% python3 -q
>>> import numpy as np
>>> np.set_printoptions(precision=1, suppress=True, linewidth=140, legacy="1.25")
>>> basis = np.array([[-3, -3, 3], [0, -3, 1]])
>>> J = np.repeat(basis, 22 // 2, axis=0)
>>> rng = np.random.default_rng(135)
>>> J = J + 0.3 * rng.normal(size=J.shape)
>>> J
array([[-2.9, -2.9,  2.9],
       [-3.4, -2.2,  2.7],
       [-3.2, -3. ,  3.5],
       [-2.5, -2.8,  3.1],
       [-3.6, -2.9,  2.5],
       [-2.6, -3.7,  3.3],
       [-3. , -2.8,  3.4],
       [-2.7, -3.8,  3.5],
       [-2.6, -3.4,  3.5],
       [-3.1, -3.2,  3.2],
       [-3.2, -3.3,  2.7],
       [ 0.2, -2.6,  1.1],
       [ 0.5, -3.5,  0.7],
       [ 0.3, -3.2,  0.9],
       [ 0.4, -2.6,  1. ],
       [-0.1, -3.2,  1. ],
       [ 0.1, -2.9,  0.6],
       [ 0.3, -3.6,  1. ],
       [-0.5, -2.9,  1.3],
       [-0.2, -2.7,  0.8],
       [ 0.5, -2.9,  1.5],
       [-0.3, -3. ,  1. ]])
>>> vec = np.array([2, 3, 2])
>>> np.sign((J @ vec).round(6))
array([-1., -1., -1., -1., -1., -1., -1., -1., -1., -1., -1., -1., -1., -1., -1., -1., -1., -1., -1., -1., -1., -1.])
>>> vec @ J
Traceback (most recent call last):
  File "<python-input-9>", line 1, in <module>
    vec @ J
    ~~~~^~~
ValueError: matmul: Input operand 1 has a mismatch in its core dimension 0, with gufunc signature (n?,k),(k,m?)->(n?,m?) (size 22 is different from 3)
>>> np.linalg.norm(J @ vec) <= np.linalg.norm(J, 2) * np.linalg.norm(vec) + 1e-9
True
>>> (J @ vec).argmax()
20
>>> Xc = J - J.mean(axis=0)
>>> evecs = np.linalg.svd(Xc)[2][:2]
>>> Y = Xc - Xc @ evecs.T @ evecs
>>> np.diag(evecs.T @ evecs)
array([0.8, 0.6, 0.6])
>>> vec = np.array([4, -5, -1])
>>> rhs = J @ vec
>>> b, lr = np.zeros(3), 1 / np.linalg.norm(J, 2) ** 2
>>> for i in range(250):
...     b -= lr * J.T @ (J @ b - rhs)
...     if i % 50 == 0: print(i, round(np.linalg.norm(J @ b - rhs), 1))
... 
0 38.3
50 0.2
100 0.1
150 0.1
200 0.1
>>> np.round(np.linalg.cond(J), 1)
13.1
>>> b
array([ 4., -5., -1.])
>>> hat = J @ np.linalg.solve(J.T @ J, J.T)
>>> np.round(np.linalg.eigvalsh(hat), 1) + 0
array([0., 0., 0., 0., 0., 0., 0., 0., 0., 0., 0., 0., 0., 0., 0., 0., 0., 0., 0., 1., 1., 1.])
>>> np.diag(hat)
array([0.1, 0.1, 0.1, 0.1, 0.4, 0.1, 0.1, 0.1, 0.2, 0.1, 0.2, 0.1, 0.2, 0.1, 0.1, 0.1, 0.1, 0.1, 0.1, 0.1, 0.3, 0.1])
>>> np.allclose(hat @ hat, hat)
True
>>> Xc = J - J.mean(axis=0)
>>> left, sig, vt = np.linalg.svd(Xc, full_matrices=False)
>>> np.searchsorted(np.cumsum(sig ** 2) / (sig ** 2).sum(), 0.9) + 1
1
>>> np.round(sig ** 2 / (sig ** 2).sum(), 1) + 0
array([0.9, 0. , 0. ])
>>> sig
array([8.9, 2.1, 1.4])
>>> (np.sign(left[:, 0]) == np.sign(left[0, 0])).astype(int)
array([1, 1, 1, 1, 1, 1, 1, 1, 1, 1, 1, 0, 0, 0, 0, 0, 0, 0, 0, 0, 0, 0])
>>> np.abs(left[:, 0]).argmax()
12
>>> np.round(vt[0] * np.sign(vt[0, np.abs(vt[0]).argmax()]), 1) + 0
array([ 0.8,  0. , -0.6])
>>> np.abs(vt[0]).argmax()
0
